% ipython --no-banner

In [1]: import numpy as np

In [2]: np.set_printoptions(precision=2, suppress=True, linewidth=160)

In [3]: rnd = lambda a: np.round(a, 2) + 0

In [4]: data = np.load("arr.npy")

In [5]: data
Out[5]: 
array([[ 0,  0,  0],
       [ 2,  5, 12],
       [ 3,  6, 15],
       [ 0,  2,  3],
       [ 0,  0,  0],
       [ 3,  6, 15],
       [ 0,  0,  0],
       [ 1,  4,  9],
       [ 0,  0,  0],
       [ 0,  0,  0]])

In [6]: # rows 0 and 4 are equal

In [7]: proj = data @ np.linalg.solve(data.T @ data, data.T)

In [8]: rnd(proj)
Out[8]: 
array([[ 0.  ,  0.  ,  0.  ,  0.  ,  0.  ,  0.  ,  0.  ,  0.  ,  0.  ,  0.  ],
       [ 0.  ,  0.27,  0.18,  0.  ,  0.  ,  0.18,  0.  ,  0.36,  0.  ,  0.  ],
       [ 0.  ,  0.18,  0.45,  0.  ,  0.  ,  0.45,  0.  , -0.09,  0.  ,  0.  ],
       [ 0.  ,  0.  ,  0.  ,  1.  ,  0.  ,  0.  ,  0.  ,  0.  ,  0.  ,  0.  ],
       [ 0.  ,  0.  ,  0.  ,  0.  ,  0.  ,  0.  ,  0.  ,  0.  ,  0.  ,  0.  ],
       [ 0.  ,  0.18,  0.45,  0.  ,  0.  ,  0.45,  0.  , -0.09,  0.  ,  0.  ],
       [ 0.  ,  0.  ,  0.  ,  0.  ,  0.  ,  0.  ,  0.  ,  0.  ,  0.  ,  0.  ],
       [ 0.  ,  0.36, -0.09,  0.  ,  0.  , -0.09,  0.  ,  0.82,  0.  ,  0.  ],
       [ 0.  ,  0.  ,  0.  ,  0.  ,  0.  ,  0.  ,  0.  ,  0.  ,  0.  ,  0.  ],
       [ 0.  ,  0.  ,  0.  ,  0.  ,  0.  ,  0.  ,  0.  ,  0.  ,  0.  ,  0.  ]])

In [9]: np.allclose(proj @ proj, proj)
Out[9]: True

In [10]: Y = np.c_[data[:, :1] @ np.array([[1]]), np.array([-5, -2, -2, -3, -5, 3, 0, -5, -3, 2])]

In [11]: Y
Out[11]: 
array([[ 0, -5],
       [ 2, -2],
       [ 3, -2],
       [ 0, -3],
       [ 0, -5],
       [ 3,  3],
       [ 0,  0],
       [ 1, -5],
       [ 0, -3],
       [ 0,  2]])

In [12]: rnd(np.linalg.lstsq(data, Y[:, 0])[0])
Out[12]: array([1., 0., 0.])

In [13]: rnd(np.linalg.norm(np.linalg.qr(data)[0].T @ Y, axis=0) ** 2 / ((Y ** 2).sum(axis=0) + 1e-12))
Out[13]: array([1.  , 0.34])

In [14]: np.linalg.matrix_rank(Y)
Out[14]: np.int64(2)

In [15]: np.linalg.matrix_rank(np.c_[data, Y])
Out[15]: np.int64(4)

In [16]: rnd(np.linalg.norm(Y - data @ np.linalg.lstsq(data, Y)[0], axis=0))
Out[16]: array([0.  , 8.69])

In [17]: vec = np.array([4, 8])

In [18]: y = Y @ vec

In [19]: rnd(np.linalg.solve(Y.T @ Y, Y.T @ y))
Out[19]: array([4., 8.])

In [20]: rnd(np.linalg.pinv(Y) @ Y)
Out[20]: 
array([[1., 0.],
       [0., 1.]])

In [21]: y
Out[21]: array([-40,  -8,  -4, -24, -40,  36,   0, -36, -24,  16])

In [22]: rng = np.random.default_rng(15)

In [23]: y = y + 0.05 * rng.normal(size=10)

In [24]: rnd(y)
Out[24]: array([-40.07,  -8.05,  -3.98, -24.03, -39.97,  36.04,  -0.07, -35.95, -24.03,  16.1 ])

In [25]: b, *_ = np.linalg.lstsq(Y, y)

In [26]: [round(float(np.linalg.norm(np.linalg.solve(Y.T @ Y + lam * np.eye(2), Y.T @ y))), 2) for lam in (0, 1, 10, 100)]
Out[26]: [8.95, 8.8, 7.77, 4.21]

In [27]: rnd(np.linalg.norm(y - Y @ b))
Out[27]: np.float64(0.16)

In [28]: rnd(Y.T @ (y - Y @ b))
Out[28]: array([0., 0.])
